In [1]: import numpy as np

In [2]: np.set_printoptions(precision=2, suppress=True, linewidth=160)

In [3]: sv = 3 * 0.9 ** np.arange(3)

In [4]: rng = np.random.default_rng(7273)

In [5]: mat = rng.normal(size=(24, 3)) * rng.permutation(sv)

In [6]: print(mat)
[[-2.49  4.1  -3.81]
 [-0.56 -3.37  2.55]
 [ 0.63  6.13  0.86]
 [-3.74 -1.11  1.21]
 [ 5.13 -4.79  2.54]
 [-1.16  3.09 -1.91]
 [ 5.04 -7.52 -3.22]
 [-0.29 -3.51  1.41]
 [-2.65  1.39 -1.53]
 [ 3.12  0.83 -0.52]
 [ 3.16  1.5  -4.22]
 [-0.51  1.2  -0.24]
 [-1.4   3.35 -0.63]
 [-1.67  1.72 -1.03]
 [-0.49 -4.29  2.87]
 [-0.69 -4.93 -1.05]
 [ 1.88  0.71 -2.5 ]
 [-0.98 -2.58 -2.03]
 [-2.09 -0.74  1.18]
 [-1.65 -2.63  1.81]
 [ 1.67  0.88  2.07]
 [-1.62  2.62 -1.21]
 [ 3.93 -3.28 -3.58]
 [ 0.36 -0.43 -0.25]]

In [7]: def softmax(z):
   ...:     e = np.exp(z - z.max(axis=-1, keepdims=True))
   ...:     return e / e.sum(axis=-1, keepdims=True)
   ...: 

In [8]: print(softmax(mat).sum(axis=1))
[1. 1. 1. 1. 1. 1. 1. 1. 1. 1. 1. 1. 1. 1. 1. 1. 1. 1. 1. 1. 1. 1. 1. 1.]

In [9]: print(softmax(mat[8] + 3))
[0.02 0.93 0.05]

In [10]: print(softmax(mat[8]))
[0.02 0.93 0.05]

In [11]: scores = mat @ mat.T / np.sqrt(3)

In [12]: print(softmax(scores).round(6).argmax(axis=1))
[ 0 14  2  3  4  0  6  6  0 10 10  0  0  0 14  6 10  6  3 14  4  0  6  6]

In [13]: G = np.cov(mat, rowvar=False)

In [14]: print(np.argwhere(np.triu(np.abs(np.corrcoef(mat.T)) > 0.8, 1)))
[]

In [15]: print(np.argsort(-mat.std(axis=0).round(6), kind="stable"))
[1 0 2]

In [16]: print(np.polyfit(mat[:, 1], mat[:, 2], 1))
[-0.14 -0.54]

In [17]: print(np.linalg.eigvalsh(G)[::-1])
[12.77  6.05  3.05]

In [18]: print(np.median(mat, axis=0))
[-0.54  0.14 -0.57]

In [19]: print(G.shape)
(3, 3)

In [20]: print(round(float(np.corrcoef(mat[:, 1], mat[:, 2])[0, 1]), 2))
-0.22

In [21]: print(mat.std(axis=0))
[2.4  3.29 2.09]

In [22]: print(G)
[[ 6.03 -3.   -0.94]
 [-3.   11.27 -1.58]
 [-0.94 -1.58  4.58]]

In [23]: Xc = (mat - mat.mean(axis=0)) / mat.std(axis=0)

In [24]: print(np.argwhere(np.abs(Xc) > 2))
[[2 1]
 [4 0]
 [6 0]
 [6 1]]

In [25]: print(Xc.std(axis=0))
[1. 1. 1.]

In [26]: beta = np.linalg.lstsq(np.delete(Xc, 2, axis=1), Xc[:, 2])[0]

In [27]: print(round(1 - np.var(Xc[:, 2] - np.delete(Xc, 2, axis=1) @ beta), 2))
0.13

In [28]: print(np.abs(beta).argmax())
1

In [29]: print(beta)
[-0.3  -0.33]

In [30]: D = np.linalg.norm(mat[:, None] - mat[None], axis=-1)

In [31]: print(np.flatnonzero(D[3] < D.mean() / 2))
[ 3 18 19]

In [32]: print(np.unravel_index(D.round(6).argmax(), D.shape))
(np.int64(2), np.int64(6))

In [33]: print(D.mean(axis=1).argmax())
6

In [34]: basis = mat[[14, 11]].astype(float)

In [35]: for _ in range(6):
    ...:     labels = np.linalg.norm(mat[:, None] - basis, axis=-1).argmin(axis=1)
    ...:     basis = np.array([mat[labels == j].mean(axis=0) for j in range(2)])
    ...: 

In [36]: print(labels)
[1 0 1 1 0 1 0 0 1 1 1 1 1 1 0 0 1 0 1 0 1 1 0 1]

In [37]: print(basis)
[[ 1.05 -4.1   0.14]
 [-0.44  1.68 -0.84]]

In [38]: print(np.abs(basis[1] - basis[0]).argmax())
1

In [39]: A = np.load("layer17.npy")

In [40]: print(A)
[[ 1. -2.  0.  0.  0.  0.  0.  0.  0.  0.  0.  0.]
 [-2.  2. -2.  0.  0.  0.  0.  0.  0.  0.  0.  0.]
 [ 0. -2. -1. -2.  0.  0.  0.  0.  0.  0.  0.  0.]
 [ 0.  0. -2. -1. -2.  0.  0.  0.  0.  0.  0.  0.]
 [ 0.  0.  0. -2.  1. -2.  0.  0.  0.  0.  0.  0.]
 [ 0.  0.  0.  0. -2.  0. -2.  0.  0.  0.  0.  0.]
 [ 0.  0.  0.  0.  0. -2.  0. -2.  0.  0.  0.  0.]
 [ 0.  0.  0.  0.  0.  0. -2.  1. -2.  0.  0.  0.]
 [ 0.  0.  0.  0.  0.  0.  0. -2. -1. -2.  0.  0.]
 [ 0.  0.  0.  0.  0.  0.  0.  0. -2.  1. -2.  0.]
 [ 0.  0.  0.  0.  0.  0.  0.  0.  0. -2.  0. -2.]
 [ 0.  0.  0.  0.  0.  0.  0.  0.  0.  0. -2. -2.]]

In [41]: f, g = A[0], A[10]

In [42]: print(f @ g)
0.0

In [43]: p = (f @ g) / (f @ f) * f

In [44]: print(g - p)
[ 0.  0.  0.  0.  0.  0.  0.  0.  0. -2.  0. -2.]

In [45]: print(np.linalg.matrix_rank(np.outer(f, g)))
1

In [46]: print((g - p) @ f)
0.0

In [47]: print(round(float(np.linalg.norm(f + g) ** 2 + np.linalg.norm(f - g) ** 2), 2))
26.0

In [48]: print(np.outer(f, g))
[[ 0.  0.  0.  0.  0.  0.  0.  0.  0. -2.  0. -2.]
 [-0. -0. -0. -0. -0. -0. -0. -0. -0.  4. -0.  4.]
 [ 0.  0.  0.  0.  0.  0.  0.  0.  0. -0.  0. -0.]
 [ 0.  0.  0.  0.  0.  0.  0.  0.  0. -0.  0. -0.]
 [ 0.  0.  0.  0.  0.  0.  0.  0.  0. -0.  0. -0.]
 [ 0.  0.  0.  0.  0.  0.  0.  0.  0. -0.  0. -0.]
 [ 0.  0.  0.  0.  0.  0.  0.  0.  0. -0.  0. -0.]
 [ 0.  0.  0.  0.  0.  0.  0.  0.  0. -0.  0. -0.]
 [ 0.  0.  0.  0.  0.  0.  0.  0.  0. -0.  0. -0.]
 [ 0.  0.  0.  0.  0.  0.  0.  0.  0. -0.  0. -0.]
 [ 0.  0.  0.  0.  0.  0.  0.  0.  0. -0.  0. -0.]
 [ 0.  0.  0.  0.  0.  0.  0.  0.  0. -0.  0. -0.]]
